$ ipython --no-banner

In [1]: import numpy as np

In [2]: import numpy.linalg as la

In [3]: np.set_printoptions(suppress=True, linewidth=200)

In [4]: m1 = np.load("x.npy")

In [5]: m1
Out[5]: 
array([[ 2.,  0., -5.],
       [ 5., -3., -5.],
       [ 0.,  0., -3.]])

In [6]: P = np.triu(np.array([[4, 0, 8], [7, 2, 3], [2, 5, 1]]), 1) + np.eye(3)

In [7]: M2 = P @ m1 @ la.inv(P)

In [8]: print(round(la.det(M2), 2))
18.0

In [9]: print(M2)
[[  2.   0. -45.]
 [  5.  -3. -45.]
 [  0.   0.  -3.]]

In [10]: P @ m1 - m1 @ P
Out[10]: 
array([[  0.,   0., -40.],
       [  0.,   0., -40.],
       [  0.,   0.,   0.]])

In [11]: np.trace(M2), np.trace(m1)
Out[11]: (np.float64(-4.0), np.float64(-4.0))

In [12]: Q, R = la.qr(m1)

In [13]: np.round(abs(R[0, 0]), 2), round(float(la.norm(m1[:, 0])), 2)
Out[13]: (np.float64(5.39), 5.39)

In [14]: print(np.round(Q @ R, 2) + 0)
[[ 2.  0. -5.]
 [ 5. -3. -5.]
 [ 0.  0. -3.]]

In [15]: np.round(Q.T @ Q, 2) + 0
Out[15]: 
array([[1., 0., 0.],
       [0., 1., 0.],
       [0., 0., 1.]])

In [16]: np.round(np.abs(np.diag(R)), 2)
Out[16]: array([5.39, 1.11, 3.  ])

In [17]: Q.round(2)
Out[17]: 
array([[-0.37, -0.93,  0.  ],
       [-0.93,  0.37,  0.  ],
       [-0.  , -0.  ,  1.  ]])

In [18]: rng = np.random.default_rng(121727)

In [19]: idx = rng.permutation(3)

In [20]: idx
Out[20]: array([1, 0, 2])

In [21]: M2 = m1[idx][:, idx]

In [22]: np.round(np.sort(np.abs(la.eigvals(M2))), 2)
Out[22]: array([2., 3., 3.])

In [23]: M2
Out[23]: 
array([[-3.,  5., -5.],
       [ 0.,  2., -5.],
       [ 0.,  0., -3.]])

In [24]: np.diag(M2)
Out[24]: array([-3.,  2., -3.])

In [25]: x = np.array([0, 0, 1])

In [26]: target = m1 @ x

In [27]: target
Out[27]: array([-5., -5., -3.])

In [28]: np.round(la.solve(m1, 2 * target), 2)
Out[28]: array([0., 0., 2.])

In [29]: np.round(la.solve(m1, m1[:, 0]), 2) + 0
Out[29]: array([1., 0., 0.])

In [30]: np.round(la.solve(m1, target + m1[:, 2]), 2)
Out[30]: array([0., 0., 2.])

In [31]: X = np.load("case8.npy")

In [32]: X
Out[32]: 
array([[0, 0, 0, 0, 0, 0],
       [0, 0, 0, 0, 0, 0],
       [0, 0, 0, 0, 0, 1],
       [0, 0, 0, 0, 1, 0],
       [0, 0, 0, 1, 0, 0],
       [0, 0, 1, 0, 0, 0]])

In [33]: Uu, sigma, VT = la.svd(X)

In [34]: vecs = VT[:(sigma > 1e-8).sum()]

In [35]: x = X[3] + 2 * X[1] + rng.integers(2) * np.eye(6)[4]

In [36]: x
Out[36]: array([0., 0., 0., 0., 2., 0.])

In [37]: np.allclose(vecs.T @ vecs @ x, x)
Out[37]: True

In [38]: print(np.round(la.norm(x - vecs.T @ vecs @ x), 2))
0.0

In [39]: vecs.T @ vecs
Out[39]: 
array([[0., 0., 0., 0., 0., 0.],
       [0., 0., 0., 0., 0., 0.],
       [0., 0., 1., 0., 0., 0.],
       [0., 0., 0., 1., 0., 0.],
       [0., 0., 0., 0., 1., 0.],
       [0., 0., 0., 0., 0., 1.]])

In [40]: M2 = X + rng.integers(-2, 3, (6, 4)) @ rng.integers(-2, 3, (4, 6))

In [41]: M2
Out[41]: 
array([[ 2,  4, -1,  6,  2,  1],
       [ 4,  2, -2,  6,  3,  1],
       [-2, -5, -2, -1,  3,  4],
       [-6,  2,  4, -6, -5,  1],
       [-8,  0,  4, -7, -6,  2],
       [ 6, -4, -4,  6,  7,  2]])

In [42]: np.abs(M2 - X).sum(axis=1)
Out[42]: array([16, 18, 16, 25, 28, 30])

In [43]: F = np.load("test10.npy")

In [44]: F
Out[44]: 
array([[7, 3, 7, 3, 7, 3],
       [0, 0, 0, 0, 0, 0],
       [4, 2, 4, 2, 4, 2],
       [7, 3, 7, 3, 7, 3],
       [0, 0, 0, 0, 0, 0],
       [4, 2, 4, 2, 4, 2]])

In [45]: np.unique(F.round(6), axis=0).shape
Out[45]: (3, 6)

In [46]: la.lstsq(F[:-1].T, F[-1])[2]
Out[46]: np.int32(2)

In [47]: np.allclose(F[:-1].T @ la.lstsq(F[:-1].T, F[-1])[0], F[-1])
Out[47]: True

In [48]: print(np.round(F @ la.pinv(F) @ F, 2))
[[7. 3. 7. 3. 7. 3.]
 [0. 0. 0. 0. 0. 0.]
 [4. 2. 4. 2. 4. 2.]
 [7. 3. 7. 3. 7. 3.]
 [0. 0. 0. 0. 0. 0.]
 [4. 2. 4. 2. 4. 2.]]

In [49]: print(np.abs(np.diag(la.qr(F)[1])) > 1e-9)
[ True  True False False False False]

In [50]: ev, vecs = la.eig(m1)

In [51]: np.prod(ev)
Out[51]: np.float64(18.0)

In [52]: Uu, sigma, VT = la.svd(F)

In [53]: vecs = VT[:(sigma > 1e-8).sum()]

In [54]: x = F[0] + -2 * F[5] + rng.integers(2) * np.eye(6)[0]

In [55]: print(x)
[ 0. -1. -1. -1. -1. -1.]

In [56]: np.round(vecs.T @ vecs, 2) + 0
Out[56]: 
array([[0.33, 0.  , 0.33, 0.  , 0.33, 0.  ],
       [0.  , 0.33, 0.  , 0.33, 0.  , 0.33],
       [0.33, 0.  , 0.33, 0.  , 0.33, 0.  ],
       [0.  , 0.33, 0.  , 0.33, 0.  , 0.33],
       [0.33, 0.  , 0.33, 0.  , 0.33, 0.  ],
       [0.  , 0.33, 0.  , 0.33, 0.  , 0.33]])

In [57]: la.matrix_rank(np.vstack([F, x]))
Out[57]: np.int64(3)

In [58]: print(la.matrix_rank(F, rtol=0.1))
1

In [59]: E = np.load("sample5.npy")

In [60]: E
Out[60]: 
array([[-0.59,  2.31,  0.29],
       [-2.53, -1.3 ,  1.71],
       [ 0.77,  2.12, -2.66],
       [-0.62, -1.71,  0.75]])

In [61]: M2 = E / np.sqrt((E ** 2).mean(axis=1, keepdims=True))

In [62]: np.round(la.norm(M2, axis=1), 2)
Out[62]: array([1.73, 1.73, 1.73, 1.73])

In [63]: np.round(E - E.mean(axis=1, keepdims=True), 2)
Out[63]: 
array([[-1.26,  1.64, -0.38],
       [-1.82, -0.59,  2.42],
       [ 0.69,  2.04, -2.74],
       [-0.09, -1.18,  1.28]])

In [64]: la.matrix_rank(M2) == la.matrix_rank(E)
Out[64]: np.True_

In [65]: idx = rng.permutation(3)

In [66]: M2 = E[:, idx] * rng.choice([-1, 1], 3)

In [67]: M2
Out[67]: 
array([[ 0.29,  2.31, -0.59],
       [ 1.71, -1.3 , -2.53],
       [-2.66,  2.12,  0.77],
       [ 0.75, -1.71, -0.62]])

In [68]: Uu, _, VT = la.svd(E.T @ M2)

In [69]: print(np.round(la.lstsq(E, M2)[0], 2) + 0)
[[0. 0. 1.]
 [0. 1. 0.]
 [1. 0. 0.]]

In [70]: cov = E.T @ E

In [71]: round(float(np.trace(cov)), 2), np.round((E ** 2).sum(), 2)
Out[71]: (32.82, np.float64(32.82))

In [72]: cov.round(2)
Out[72]: 
array([[ 7.73,  4.62, -7.01],
       [ 4.62, 14.44, -8.47],
       [-7.01, -8.47, 10.65]])

In [73]: f = np.array([3, -7, 1, -6, 1, 3])

In [74]: A = -3 * np.eye(6) + np.outer(f, f)

In [75]: print(A)
[[  6. -21.   3. -18.   3.   9.]
 [-21.  46.  -7.  42.  -7. -21.]
 [  3.  -7.  -2.  -6.   1.   3.]
 [-18.  42.  -6.  33.  -6. -18.]
 [  3.  -7.   1.  -6.  -2.   3.]
 [  9. -21.   3. -18.   3.   6.]]

In [76]: A.reshape(-1, 2)
Out[76]: 
array([[  6., -21.],
       [  3., -18.],
       [  3.,   9.],
       [-21.,  46.],
       [ -7.,  42.],
       [ -7., -21.],
       [  3.,  -7.],
       [ -2.,  -6.],
       [  1.,   3.],
       [-18.,  42.],
       [ -6.,  33.],
       [ -6., -18.],
       [  3.,  -7.],
       [  1.,  -6.],
       [ -2.,   3.],
       [  9., -21.],
       [  3., -18.],
       [  3.,   6.]])

In [77]: A.reshape(2, -1)
Out[77]: 
array([[  6., -21.,   3., -18.,   3.,   9., -21.,  46.,  -7.,  42.,  -7., -21.,   3.,  -7.,  -2.,  -6.,   1.,   3.],
       [-18.,  42.,  -6.,  33.,  -6., -18.,   3.,  -7.,   1.,  -6.,  -2.,   3.,   9., -21.,   3., -18.,   3.,   6.]])

In [78]: A.ravel(order="F")
Out[78]: 
array([  6., -21.,   3., -18.,   3.,   9., -21.,  46.,  -7.,  42.,  -7., -21.,   3.,  -7.,  -2.,  -6.,   1.,   3., -18.,  42.,  -6.,  33.,  -6., -18.,   3.,  -7.,   1.,  -6.,  -2.,   3.,   9., -21.,
         3., -18.,   3.,   6.])

In [79]: blk = A.reshape(6, 2, -1)

In [80]: np.einsum("ihd,ihd->ih", blk, blk)
Out[80]: 
array([[ 486.,  414.],
       [2606., 2254.],
       [  62.,   46.],
       [2124., 1449.],
       [  59.,   49.],
       [ 531.,  369.]])

In [81]: print(np.einsum("ihd,jhd->hij", blk, blk).shape)
(2, 6, 6)

In [82]: blk[:, 0]
Out[82]: 
array([[  6., -21.,   3.],
       [-21.,  46.,  -7.],
       [  3.,  -7.,  -2.],
       [-18.,  42.,  -6.],
       [  3.,  -7.,   1.],
       [  9., -21.,   3.]])

In [83]: print(np.swapaxes(blk, 1, 2)[2])
[[ 3. -6.]
 [-7.  1.]
 [-2.  3.]]

In [84]: idx = rng.permutation(6)

In [85]: M2 = A[:, idx] * rng.choice([-1, 1], 6)

In [86]: M2
Out[86]: 
array([[  6.,   9., -18.,   3.,  -3., -21.],
       [-21., -21.,  42.,  -7.,   7.,  46.],
       [  3.,   3.,  -6.,   1.,   2.,  -7.],
       [-18., -18.,  33.,  -6.,   6.,  42.],
       [  3.,   3.,  -6.,  -2.,  -1.,  -7.],
       [  9.,   6., -18.,   3.,  -3., -21.]])

In [87]: Uu, _, VT = la.svd(A.T @ M2)

In [88]: print(np.round(la.lstsq(A, M2)[0], 2) + 0)
[[ 1.  0.  0.  0.  0.  0.]
 [ 0.  0.  0.  0.  0.  1.]
 [ 0.  0.  0.  0. -1.  0.]
 [ 0.  0.  1.  0.  0.  0.]
 [ 0.  0.  0.  1.  0.  0.]
 [ 0.  1.  0.  0.  0.  0.]]

In [89]: Uu, sigma, VT = la.svd(M2, full_matrices=False)

In [90]: print(np.round(Uu.T @ Uu, 2) + 0)
[[1. 0. 0. 0. 0. 0.]
 [0. 1. 0. 0. 0. 0.]
 [0. 0. 1. 0. 0. 0.]
 [0. 0. 0. 1. 0. 0.]
 [0. 0. 0. 0. 1. 0.]
 [0. 0. 0. 0. 0. 1.]]

In [91]: np.abs(Uu[:, 0]).round(6).argmax()
Out[91]: np.int64(1)

In [92]: np.allclose(Uu * sigma @ VT, M2)
Out[92]: True

In [93]: np.round(np.abs(VT[0]), 2)
Out[93]: array([0.29, 0.29, 0.59, 0.1 , 0.1 , 0.68])

In [94]: np.round(sigma / sigma[0], 2)
Out[94]: array([1.  , 0.03, 0.03, 0.03, 0.03, 0.03])

In [95]: np.round(np.sqrt((sigma ** 2).sum()), 2), round(float(la.norm(M2)), 2)
Out[95]: (np.float64(102.22), 102.22)

In [96]: M = np.array([[-1, 0, 0, 0, 0],
    ...:     [0, 0, 0, 0, -1],
    ...:     [0, 1, 0, 0, 0],
    ...:     [0, 0, 1, 0, 0],
    ...:     [0, 0, 0, 0, 0]])

In [97]: la.cond(M) > 100
Out[97]: np.True_

In [98]: np.argsort(-la.norm(M, axis=0).round(6), kind="stable")[:3]
Out[98]: array([0, 1, 2])

In [99]: [round(float(x), 2) for x in la.svd(M, compute_uv=False)[:3]]
Out[99]: [1.0, 1.0, 1.0]

In [100]: (M != 0).astype(int)
Out[100]: 
array([[1, 0, 0, 0, 0],
       [0, 0, 0, 0, 1],
       [0, 1, 0, 0, 0],
       [0, 0, 1, 0, 0],
       [0, 0, 0, 0, 0]])

In [101]: (la.matrix_power((M != 0) + (M.T != 0) + np.eye(5), 5) > 0).astype(int)
Out[101]: 
array([[1, 0, 0, 0, 0],
       [0, 1, 1, 1, 1],
       [0, 1, 1, 1, 1],
       [0, 1, 1, 1, 1],
       [0, 1, 1, 1, 1]])

In [102]: np.round(np.sort(la.eigvals(M).real), 2)
Out[102]: array([-1.,  0.,  0.,  0.,  0.])

In [103]: mat = np.loadtxt("a.csv", delimiter=",")

In [104]: mat
Out[104]: 
array([[ 0.19, -1.18,  1.29,  0.21,  0.31],
       [ 0.2 , -1.2 ,  1.3 ,  0.2 ,  0.3 ],
       [ 0.1 , -1.1 ,  0.3 ,  0.9 ,  0.6 ]])

In [105]: mat @ mat
---------------------------------------------------------------------------
ValueError                                Traceback (most recent call last)
Cell In[105], line 1
----> 1 mat @ mat

ValueError: matmul: Input operand 1 has a mismatch in its core dimension 0, with gufunc signature (n?,k),(k,m?)->(n?,m?) (size 3 is different from 5)

In [106]: cov = mat.T @ mat

In [107]: np.round(np.trace(cov), 2), round(float((mat ** 2).sum()), 2)
Out[107]: (np.float64(9.01), 9.01)

In [108]: np.allclose(cov, cov.T)
Out[108]: True

In [109]: print(np.round(np.diag(cov), 2))
[0.09 4.04 3.44 0.89 0.55]
